$ python -q
>>> import numpy as np
>>> from numpy import linalg as LA
>>> np.set_printoptions(precision=2, suppress=True, linewidth=160, floatmode="fixed")
>>> W0 = np.loadtxt("w.csv", delimiter=",")
>>> print(W0)
[[-0.17  0.04 -0.81 -0.55]
 [ 0.69 -0.69 -0.06 -0.18]
 [-0.29 -0.44 -0.45  0.72]
 [-0.64 -0.57  0.36 -0.37]]
>>> rng = np.random.default_rng(11684)
>>> A2 = W0 + rng.integers(-2, 3, (4, 3)) @ rng.integers(-2, 3, (3, 4))
>>> print(A2)
[[ 2.83  4.04  1.19 -5.55]
 [ 0.69 -0.69 -2.06  0.82]
 [-5.29 -0.44 -0.45  0.72]
 [-5.64 -0.57 -3.64  1.63]]
>>> print(LA.matrix_rank(A2 - W0, tol=1e-8))
3
>>> print(np.round(LA.svd(A2 - W0, compute_uv=False), 2) + 0)
[9.79 4.86 3.09 0.00]
>>> print(A2 - W0)
[[ 3.00  4.00  2.00 -5.00]
 [ 0.00  0.00 -2.00  1.00]
 [-5.00  0.00  0.00  0.00]
 [-5.00  0.00 -4.00  2.00]]
>>> print(np.abs(A2 - W0).sum(axis=1))
[14.00  3.00  5.00 11.00]
>>> z = rng.permutation(4)
>>> A2 = W0[:, z] * rng.choice([-1, 1], 4)
>>> print(A2)
[[-0.17  0.04 -0.81 -0.55]
 [ 0.69 -0.69 -0.06 -0.18]
 [-0.29 -0.44 -0.45  0.72]
 [-0.64 -0.57  0.36 -0.37]]
>>> Uu, _, vt = LA.svd(W0.T @ A2)
>>> print(np.round(Uu @ vt, 2) + 0)
[[1.00 0.00 0.00 0.00]
 [0.00 1.00 0.00 0.00]
 [0.00 0.00 1.00 0.00]
 [0.00 0.00 0.00 1.00]]
>>> x0 = np.array([5, 1, 6, 4])
>>> print([p for p in range(1, 25) if np.allclose(LA.matrix_power(W0, p), np.eye(4))])
[]
>>> print(4 - LA.matrix_rank(W0 - np.eye(4), tol=1e-8))
1
>>> print(LA.inv(W0))
[[-0.17  0.69 -0.29 -0.64]
 [ 0.04 -0.69 -0.44 -0.57]
 [-0.81 -0.06 -0.45  0.36]
 [-0.55 -0.18  0.72 -0.37]]
>>> x0 = np.array([-5, 0, 1, 8])
>>> rhs = W0 @ x0
>>> coef, lr = np.zeros(4), 1 / LA.norm(W0, 2) ** 2
>>> for i in range(30):
...     coef -= lr * W0.T @ (W0 @ coef - rhs)
...     if i % 10 == 0: print(i, round(LA.norm(W0 @ coef - rhs), 2))
... 
0 0.0
10 0.0
20 0.0
>>> print(coef.round(2) + 0)
[-5.00  0.00  1.00  8.00]
>>> A2 = np.array([[2, 0, 5], [4, 0, 3], [4, 4, 5], [2, 4, 0]])
>>> print(W0 @ A2)
[[-4.55 -5.47 -4.82]
 [-1.99 -0.96  1.08]
 [-2.68  1.09 -5.01]
 [-2.86 -0.05 -3.09]]
>>> print(np.einsum("ik,kj->ij", W0, A2))
[[-4.55 -5.47 -4.82]
 [-1.99 -0.96  1.08]
 [-2.68  1.09 -5.01]
 [-2.86 -0.05 -3.09]]
>>> print(np.einsum("ik,kj->ji", W0, A2))
[[-4.55 -1.99 -2.68 -2.86]
 [-5.47 -0.96  1.09 -0.05]
 [-4.82  1.08 -5.01 -3.09]]
>>> print(A2.T @ W0.T)
[[-4.55 -1.99 -2.68 -2.86]
 [-5.47 -0.96  1.09 -0.05]
 [-4.82  1.08 -5.01 -3.09]]
>>> print(np.einsum("ij,ij->i", W0, W0))
[1.00 1.00 1.00 1.00]
>>> print(np.vstack([W0, A2.T]).shape)
(7, 4)
>>> A2 = np.array([[2, 1, 1, 3], [0, 0, 1, 1], [2, 3, 0, 1], [2, 1, 1, 3]])
>>> m1 = np.triu(A2)
>>> print(m1)
[[2 1 1 3]
 [0 0 1 1]
 [0 0 0 1]
 [0 0 0 3]]
>>> z = rng.permutation(4)
>>> print(z)
[0 2 3 1]
>>> A2 = m1[z][:, z]
>>> print(np.trace(A2))
5
>>> print(np.sort(np.abs(LA.eigvals(A2))))
[0.00 0.00 2.00 3.00]
>>> print(A2)
[[2 1 3 1]
 [0 0 1 0]
 [0 0 3 0]
 [0 1 1 0]]
>>> print(np.diag(A2))
[2 0 3 0]
>>> P = np.triu(np.array([[5, -4, 5, 1], [-3, 4, -3, 0], [-3, 0, -1, -4], [-5, -1, 3, -1]]), 1) + np.eye(4)
>>> A2 = P @ W0 @ LA.inv(P)
>>> print(round(float(LA.det(A2)), 2))
-1.0
>>> print(round(float(np.trace(A2)), 2), np.round(np.trace(W0), 2))
-1.69 -1.69
>>> print(np.round(np.poly(A2), 2) + 0)
[ 1.00  1.69  0.00 -1.69 -1.00]
>>> Uu, sigma, vt = LA.svd(m1)
>>> print(np.argmax(sigma[:-1] / (sigma[1:] + 1e-6)) + 1)
3
>>> A2 = Uu[:, :3] @ np.diag(sigma[:3]) @ vt[:3]
>>> print(round(LA.norm(m1 - A2, 2), 2), round(float(sigma[3]), 2))
0.0 0.0
>>> print(LA.matrix_rank(A2))
3
>>> print(np.round(LA.norm(m1 - A2) / LA.norm(m1), 2))
0.0
>>> print(round(np.abs(m1 - A2).max(), 2))
0.0
>>> print(np.argsort(-LA.norm(m1, axis=0).round(6), kind="stable")[:3])
[3 0 2]
>>> print(round(float(LA.norm(m1, 2) / LA.norm(m1)), 2))
0.93
>>> print(LA.matrix_rank(m1, rtol=0.1))
3
>>> A2 = np.array([[0, -3], [3, 1], [-2, 2]])
>>> basis = np.array([[8, 3, 5], [0, 8, 3]])
>>> X = A2 @ basis
>>> print(X)
[[  0 -24  -9]
 [ 24  17  18]
 [-16  10  -4]]
>>> rank = LA.matrix_rank(X)
>>> print(rank)
2
>>> ns = LA.svd(X)[2][rank:].T
>>> print(ns[:, 0] / ns[np.abs(ns[:, 0]).round(6).argmax(), 0])
[-0.48 -0.38  1.00]
>>> print(LA.matrix_rank(X.T @ X), LA.matrix_rank(X @ X.T))
2 2
>>> print(ns.shape)
(3, 1)
>>> P = np.triu(np.array([[-5, 2, 8], [0, -4, 7], [2, 0, 2]]), 1) + np.eye(3)
>>> A2 = P @ X @ LA.inv(P)
>>> print(P @ X - X @ P)
[[ -80.00  114.00  172.00]
 [-112.00   22.00 -339.00]
 [   0.00   32.00   58.00]]
>>> print(LA.matrix_rank(A2))
2
>>> print(round(LA.det(A2), 2))
-0.0
>>> print(A2)
[[  -80.00   250.00 -1115.00]
 [  -88.00   263.00 -1147.00]
 [  -16.00    42.00  -170.00]]
>>> rank = LA.matrix_rank(A2)
>>> print(rank)
2
>>> ns = LA.svd(A2)[2][rank:].T
>>> print(np.round(A2 @ ns, 2) + 0)
[[0.00]
 [0.00]
 [0.00]]
>>> print(ns @ ns.T)
[[0.50 0.49 0.07]
 [0.49 0.48 0.07]
 [0.07 0.07 0.01]]
>>> print(LA.matrix_rank(A2.T @ A2), LA.matrix_rank(A2 @ A2.T))
2 2
>>> print(ns[:, 0] / ns[np.abs(ns[:, 0]).round(6).argmax(), 0])
[1.00 0.98 0.15]
